% python3 -q
>>> import numpy as np
>>> import numpy.linalg as la
>>> np.set_printoptions(precision=2, suppress=True, linewidth=160)
>>> def tidy(a):
...     return np.round(a, 2) + 0
... 
>>> data = np.loadtxt("w.csv", delimiter=",")
>>> data
array([[-3.,  2.,  0.,  0.,  0.,  0.,  0.,  0.,  0.],
       [ 2., -3.,  2.,  0.,  0.,  0.,  0.,  0.,  0.],
       [ 0.,  2.,  2.,  2.,  0.,  0.,  0.,  0.,  0.],
       [ 0.,  0.,  2., -3.,  2.,  0.,  0.,  0.,  0.],
       [ 0.,  0.,  0.,  2.,  1.,  2.,  0.,  0.,  0.],
       [ 0.,  0.,  0.,  0.,  2., -2.,  2.,  0.,  0.],
       [ 0.,  0.,  0.,  0.,  0.,  2.,  3.,  2.,  0.],
       [ 0.,  0.,  0.,  0.,  0.,  0.,  2.,  1.,  2.],
       [ 0.,  0.,  0.,  0.,  0.,  0.,  0.,  2.,  3.]])
>>> # symmetric, so the eigenvalues are real
>>> rng = np.random.default_rng(295)
>>> labels = rng.permutation(9)
>>> A2 = data[:, labels] * rng.choice([-1, 1], 9)
>>> A2
array([[ 0., -0., -2., -0., -0., -0.,  3.,  0., -0.],
       [ 0., -0.,  3., -0., -2., -0., -2.,  0., -0.],
       [ 0., -0., -2., -0., -2., -0., -0.,  2., -0.],
       [ 0., -0., -0., -0., -2., -0., -0., -3., -2.],
       [ 2., -0., -0., -0., -0., -0., -0.,  2., -1.],
       [-2., -2., -0., -0., -0., -0., -0.,  0., -2.],
       [ 2., -3., -0., -2., -0., -0., -0.,  0., -0.],
       [ 0., -2., -0., -1., -0., -2., -0.,  0., -0.],
       [ 0., -0., -0., -2., -0., -3., -0.,  0., -0.]])
>>> Uu, _, Vt = la.svd(data.T @ A2)
>>> tidy(la.lstsq(data, A2)[0])
array([[ 0.,  0.,  0.,  0.,  0.,  0., -1.,  0.,  0.],
       [ 0.,  0., -1.,  0.,  0.,  0.,  0.,  0.,  0.],
       [ 0.,  0.,  0.,  0., -1.,  0.,  0.,  0.,  0.],
       [ 0.,  0.,  0.,  0.,  0.,  0.,  0.,  1.,  0.],
       [ 0.,  0.,  0.,  0.,  0.,  0.,  0.,  0., -1.],
       [ 1.,  0.,  0.,  0.,  0.,  0.,  0.,  0.,  0.],
       [ 0., -1.,  0.,  0.,  0.,  0.,  0.,  0.,  0.],
       [ 0.,  0.,  0., -1.,  0.,  0.,  0.,  0.,  0.],
       [ 0.,  0.,  0.,  0.,  0., -1.,  0.,  0.,  0.]])
>>> labels
array([5, 6, 1, 7, 2, 8, 0, 3, 4])
>>> A2 = data / la.norm(data, axis=1, keepdims=True)
>>> C2 = A2 @ A2.T
>>> tidy(la.norm(A2, axis=1))
array([1., 1., 1., 1., 1., 1., 1., 1., 1.])
>>> tidy(C2)
array([[ 1.  , -0.81,  0.32,  0.  ,  0.  ,  0.  ,  0.  ,  0.  ,  0.  ],
       [-0.81,  1.  , -0.14,  0.24,  0.  ,  0.  ,  0.  ,  0.  ,  0.  ],
       [ 0.32, -0.14,  1.  , -0.14,  0.38,  0.  ,  0.  ,  0.  ,  0.  ],
       [ 0.  ,  0.24, -0.14,  1.  , -0.32,  0.28,  0.  ,  0.  ,  0.  ],
       [ 0.  ,  0.  ,  0.38, -0.32,  1.  , -0.19,  0.32,  0.  ,  0.  ],
       [ 0.  ,  0.  ,  0.  ,  0.28, -0.19,  1.  ,  0.14,  0.38,  0.  ],
       [ 0.  ,  0.  ,  0.  ,  0.  ,  0.32,  0.14,  1.  ,  0.65,  0.27],
       [ 0.  ,  0.  ,  0.  ,  0.  ,  0.  ,  0.38,  0.65,  1.  ,  0.74],
       [ 0.  ,  0.  ,  0.  ,  0.  ,  0.  ,  0.  ,  0.27,  0.74,  1.  ]])
>>> np.degrees(np.arccos(np.clip(C2[6, 2], -1, 1)))
np.float64(90.0)
>>> (C2 - 2 * np.eye(9)).round(6).argmax(axis=1)
array([2, 3, 4, 5, 2, 7, 7, 8, 7])
>>> np.argwhere(np.triu(np.abs(C2) > 0.95, 1))
array([], shape=(0, 2), dtype=int64)
>>> feats = np.load("case17.npy")
>>> feats
array([[ 0,  0, -3, -3,  0, -6,  0, -3],
       [ 0,  0,  2,  2,  0,  4,  0,  2],
       [ 0,  0,  3,  3,  0,  6,  0,  3],
       [ 0,  0,  2,  2,  0,  4,  0,  2],
       [ 0,  0,  1,  1,  0,  2,  0,  1],
       [ 0,  0,  3,  3,  0,  6,  0,  3],
       [ 0,  0, -1, -1,  0, -2,  0, -1],
       [ 0,  0,  2,  2,  0,  4,  0,  2],
       [ 0,  0,  1,  1,  0,  2,  0,  1],
       [ 0,  0,  3,  3,  0,  6,  0,  3],
       [ 0,  0,  0,  0,  0,  0,  0,  0]])
>>> # rows 1 and 3 are equal
>>> u = np.array([0, 0])
>>> np.convolve(feats[0], u)
array([0, 0, 0, 0, 0, 0, 0, 0, 0])
